$ python3 -q
>>> import numpy as np
>>> np.set_printoptions(precision=2, suppress=True, linewidth=160)
>>> K = np.vander(np.arange(6) - 3, 4, increasing=True)
>>> K
array([[  1,  -3,   9, -27],
       [  1,  -2,   4,  -8],
       [  1,  -1,   1,  -1],
       [  1,   0,   0,   0],
       [  1,   1,   1,   1],
       [  1,   2,   4,   8]])
>>> gram = K.T @ K
>>> (K @ K.T).shape
(6, 6)
>>> np.linalg.matrix_rank(gram)
np.int64(4)
>>> np.linalg.eigvalsh(gram)[::-1]
array([947.38,  46.53,   3.4 ,   1.7 ])
>>> np.allclose(gram, gram.T)
True
>>> np.trace(gram), (K ** 2).sum()
(np.int64(999), np.int64(999))
>>> np.diag(gram)
array([  6,  19, 115, 859])
>>> gram
array([[   6,   -3,   19,  -27],
       [  -3,   19,  -27,  115],
       [  19,  -27,  115, -243],
       [ -27,  115, -243,  859]])
>>> np.linalg.svd(K, compute_uv=False) ** 2
array([947.38,  46.53,   3.4 ,   1.7 ])
>>> vec = np.array([1, 0, 0, 0])
>>> (K @ vec).argmax()
np.int64(0)
>>> blk = np.stack([K, 3 * K, K[::-1]])
>>> np.linalg.matrix_rank(blk)
array([4, 4, 4])
>>> blk.sum(axis=0)
array([[   5,  -10,   40, -100],
       [   5,   -7,   17,  -31],
       [   5,   -4,    4,   -4],
       [   5,   -1,    1,   -1],
       [   5,    2,    8,   -4],
       [   5,    5,   25,    5]])
>>> blk.shape
(3, 6, 4)
>>> vec = np.array([-2, 1, 0, -2])
>>> rhs = K @ vec
>>> beta, lr = np.zeros(4), 1 / np.linalg.norm(K, 2) ** 2
>>> for i in range(30):
...     beta -= lr * K.T @ (K @ beta - rhs)
...     if i % 10 == 0: print(i, round(np.linalg.norm(K @ beta - rhs), 2))
... 
0 6.9
10 5.2
20 4.35
>>> beta
array([-0.26, -0.16, -0.11, -1.82])
>>> vec = np.array([3, 2, 2, 1])
>>> rhs = K @ vec
>>> np.round(np.linalg.pinv(K) @ K, 2) + 0
array([[1., 0., 0., 0.],
       [0., 1., 0., 0.],
       [0., 0., 1., 0.],
       [0., 0., 0., 1.]])
>>> rhs
array([-12,  -1,   2,   3,   8,  23])
>>> rng = np.random.default_rng(991449)
>>> rhs = rhs + 0.3 * rng.normal(size=6)
>>> rhs
array([-11.92,  -0.54,   1.75,   2.55,   8.08,  22.88])
>>> beta, *_ = np.linalg.lstsq(K, rhs)
>>> [round(float(np.linalg.norm(np.linalg.solve(K.T @ K + lam * np.eye(4), K.T @ rhs))), 2) for lam in (0, 1, 10, 100)]
[4.07, 3.51, 2.67, 1.11]
>>> mat = np.loadtxt("a.csv", delimiter=",")
>>> mat
array([[2., 3., 4., 3., 4., 9., 6., 9., 2., 7., 4.],
       [2., 1., 6., 8., 1., 2., 7., 0., 8., 2., 3.],
       [0., 4., 5., 6., 4., 0., 8., 7., 3., 1., 7.],
       [4., 8., 9., 1., 8., 4., 6., 2., 6., 6., 4.],
       [5., 6., 7., 4., 4., 9., 3., 8., 4., 4., 6.],
       [7., 5., 7., 8., 7., 1., 0., 6., 7., 3., 1.],
       [4., 6., 3., 4., 6., 7., 7., 7., 7., 8., 5.],
       [8., 1., 3., 9., 6., 4., 0., 4., 2., 0., 5.],
       [1., 6., 2., 5., 9., 6., 2., 2., 7., 2., 1.],
       [4., 8., 5., 4., 5., 4., 3., 1., 1., 3., 9.],
       [5., 3., 2., 4., 7., 5., 3., 8., 5., 9., 4.]])
>>> lab = rng.permutation(11)
>>> lab
array([ 9,  8,  7, 10,  4,  6,  0,  5,  3,  1,  2])
>>> out = mat[lab][:, lab]
>>> np.allclose(out, mat)
False
>>> np.diag(out)
array([3., 7., 4., 4., 4., 7., 2., 1., 1., 1., 5.])
>>> out
array([[3., 1., 1., 9., 5., 3., 4., 4., 4., 8., 5.],
       [2., 7., 2., 1., 9., 2., 1., 6., 5., 6., 2.],
       [0., 2., 4., 5., 6., 0., 8., 4., 9., 1., 3.],
       [9., 5., 8., 4., 7., 3., 5., 5., 4., 3., 2.],
       [4., 4., 8., 6., 4., 3., 5., 9., 4., 6., 7.],
       [8., 7., 7., 5., 6., 7., 4., 7., 4., 6., 3.],
       [7., 2., 9., 4., 4., 6., 2., 9., 3., 3., 4.],
       [3., 7., 6., 1., 7., 0., 7., 1., 8., 5., 7.],
       [6., 6., 2., 4., 8., 6., 4., 4., 1., 8., 9.],
       [2., 8., 0., 3., 1., 7., 2., 2., 8., 1., 6.],
       [1., 3., 7., 7., 4., 8., 0., 0., 6., 4., 5.]])
>>> np.trace(out)
np.float64(39.0)
